% ipython --no-banner

In [1]: import numpy as np

In [2]: import numpy.linalg as la

In [3]: np.set_printoptions(precision=3, suppress=True, linewidth=160)

In [4]: def rnd(a):
   ...:     return np.round(a, 3) + 0
   ...: 

In [5]: data = np.load("mat.npy")

In [6]: data
Out[6]: 
array([[19, 18, 18],
       [ 0,  0,  0],
       [ 7,  4,  6],
       [ 0,  0,  0],
       [ 0,  0,  0],
       [ 9,  4, 10],
       [18, 18, 16],
       [15, 11, 16],
       [13, 11, 12],
       [ 9,  4, 10],
       [18, 18, 16],
       [ 0,  0,  0],
       [18, 18, 16],
       [ 0,  0,  0],
       [ 4,  4,  0]])

In [7]: W = np.array([[1, 2, 1], [-4, 1, 5], [3, -5, 2]])

In [8]: beta = np.array([0, 2, 2])

In [9]: H = np.maximum(data @ W + beta, 0)

In [10]: (H > 0).astype(int)
Out[10]: 
array([[1, 0, 1],
       [0, 1, 1],
       [1, 0, 1],
       [0, 1, 1],
       [0, 1, 1],
       [1, 0, 1],
       [0, 0, 1],
       [1, 0, 1],
       [1, 0, 1],
       [1, 0, 1],
       [0, 0, 1],
       [0, 1, 1],
       [0, 0, 1],
       [0, 1, 1],
       [0, 1, 1]])

In [11]: H
Out[11]: 
array([[  1,   0, 147],
       [  0,   2,   2],
       [  9,   0,  41],
       [  0,   2,   2],
       [  0,   2,   2],
       [ 23,   0,  51],
       [  0,   0, 142],
       [ 19,   0, 104],
       [  5,   0,  94],
       [ 23,   0,  51],
       [  0,   0, 142],
       [  0,   2,   2],
       [  0,   0, 142],
       [  0,   2,   2],
       [  0,  14,  26]])

In [12]: Z = np.array([[1, 2], [0, 0], [2, 2]])

In [13]: (H @ Z).round(6).argmax(axis=1)
Out[13]: array([1, 0, 1, 0, 0, 1, 0, 1, 1, 1, 0, 0, 0, 0, 0])

In [14]: M2 = np.c_[H[:, :1] @ np.array([[2]]), np.array([3, 2, 1, 0, 0, 1, 0, 0, 0, 2, 0, 0, 2, 2, 0])]

In [15]: M2
Out[15]: 
array([[ 2,  3],
       [ 0,  2],
       [18,  1],
       [ 0,  0],
       [ 0,  0],
       [46,  1],
       [ 0,  0],
       [38,  0],
       [10,  0],
       [46,  2],
       [ 0,  0],
       [ 0,  0],
       [ 0,  2],
       [ 0,  2],
       [ 0,  0]])

In [16]: rnd(la.norm(M2 - H @ la.lstsq(H, M2)[0], axis=0))
Out[16]: array([0.   , 4.241])

In [17]: la.matrix_rank(M2)
Out[17]: np.int64(2)

In [18]: rnd(la.norm(la.qr(H)[0].T @ M2, axis=0) ** 2 / ((M2 ** 2).sum(axis=0) + 1e-12))
Out[18]: array([1.   , 0.334])

In [19]: labels = data[:, 0] > np.median(data[:, 0])

In [20]: u = data[labels].mean(axis=0) - data[~labels].mean(axis=0)

In [21]: rnd(u)
Out[21]: array([13.611, 13.889, 12.778])

In [22]: ((data - data.mean(axis=0)) @ u > 0).astype(int)
Out[22]: array([1, 0, 0, 0, 0, 0, 1, 1, 1, 0, 1, 0, 1, 0, 0])

In [23]: labels.astype(int)
Out[23]: array([1, 0, 0, 0, 0, 0, 1, 1, 1, 0, 1, 0, 1, 0, 0])

In [24]: hat = data @ la.solve(data.T @ data, data.T)

In [25]: rnd(np.diag(hat))
Out[25]: array([0.236, 0.   , 0.236, 0.   , 0.   , 0.327, 0.236, 0.282, 0.1  , 0.327, 0.236, 0.   , 0.236, 0.   , 0.782])

In [26]: rnd(la.eigvalsh(hat))
Out[26]: array([0., 0., 0., 0., 0., 0., 0., 0., 0., 0., 0., 0., 1., 1., 1.])

In [27]: np.allclose(hat @ hat, hat)
Out[27]: True
